% python3 -q
>>> import numpy as np
>>> import numpy.linalg as la
>>> np.set_printoptions(precision=3, suppress=True, linewidth=140)
>>> W0 = np.array([[0.5, 1.0, -0.8, -0.9, 2.1, 0.2, -0.2, 0.8],
...     [0.6, -1.2, -0.3, -1.1, 0.2, -0.6, -1.9, -0.8],
...     [-0.9, -1.0, -0.3, -0.1, -0.4, -1.2, -1.2, -0.1],
...     [-1.0, 0.3, 1.3, 0.2, 0.2, -0.6, 1.7, -0.3]])
>>> W0
array([[ 0.5,  1. , -0.8, -0.9,  2.1,  0.2, -0.2,  0.8],
       [ 0.6, -1.2, -0.3, -1.1,  0.2, -0.6, -1.9, -0.8],
       [-0.9, -1. , -0.3, -0.1, -0.4, -1.2, -1.2, -0.1],
       [-1. ,  0.3,  1.3,  0.2,  0.2, -0.6,  1.7, -0.3]])
>>> def softmax(z):
...     e = np.exp(z - z.max(axis=-1, keepdims=True))
...     return e / e.sum(axis=-1, keepdims=True)
... 
>>> softmax(W0).sum(axis=1)
array([1., 1., 1., 1.])
>>> np.round(softmax(10 * W0[2]), 3) + 0
array([0.   , 0.   , 0.062, 0.458, 0.023, 0.   , 0.   , 0.458])
>>> softmax(W0[2])
array([0.088, 0.08 , 0.161, 0.197, 0.146, 0.066, 0.066, 0.197])
>>> softmax(W0[2] + -1)
array([0.088, 0.08 , 0.161, 0.197, 0.146, 0.066, 0.066, 0.197])
>>> scores = W0 @ W0.T / np.sqrt(8)
>>> softmax(scores).round(6).argmax(axis=1)
array([0, 1, 2, 3])
>>> x = np.array([-6, -2, -2, -1, 2, -8, -5, -4])
>>> np.einsum("ij,j->i", W0, x)
array([-2.1, 18.4, 23.3,  0.5])
>>> W0 @ x
array([-2.1, 18.4, 23.3,  0.5])
>>> W0 * x
array([[-3. , -2. ,  1.6,  0.9,  4.2, -1.6,  1. , -3.2],
       [-3.6,  2.4,  0.6,  1.1,  0.4,  4.8,  9.5,  3.2],
       [ 5.4,  2. ,  0.6,  0.1, -0.8,  9.6,  6. ,  0.4],
       [ 6. , -0.6, -2.6, -0.2,  0.4,  4.8, -8.5,  1.2]])
>>> (W0 @ x).argmax()
np.int64(2)
>>> feats = np.loadtxt("w.csv", delimiter=",")
>>> feats
array([[ 0.945,  0.949, -0.998],
       [ 0.47 ,  0.711, -0.782],
       [-0.848, -0.973,  0.988],
       [ 0.07 ,  0.485, -0.188],
       [-0.629, -0.851,  0.909],
       [ 0.558,  0.917, -0.874],
       [-0.68 , -0.515,  0.923],
       [ 0.623,  0.789, -0.901],
       [ 0.04 , -0.04 , -0.07 ],
       [ 0.38 ,  0.38 , -0.658],
       [-0.197, -0.885,  0.485],
       [-0.814,  0.629,  0.967],
       [-0.887, -0.371,  0.99 ]])
>>> Xc = (feats - feats.mean(axis=0)) / feats.std(axis=0)
>>> np.argwhere(np.abs(Xc) > 2)
array([], shape=(0, 2), dtype=int64)
>>> Xc.std(axis=0)
array([1., 1., 1.])
>>> coef = la.lstsq(np.delete(Xc, 0, axis=1), Xc[:, 0])[0]
>>> np.round(1 - np.var(Xc[:, 0] - np.delete(Xc, 0, axis=1) @ coef), 3)
np.float64(0.975)
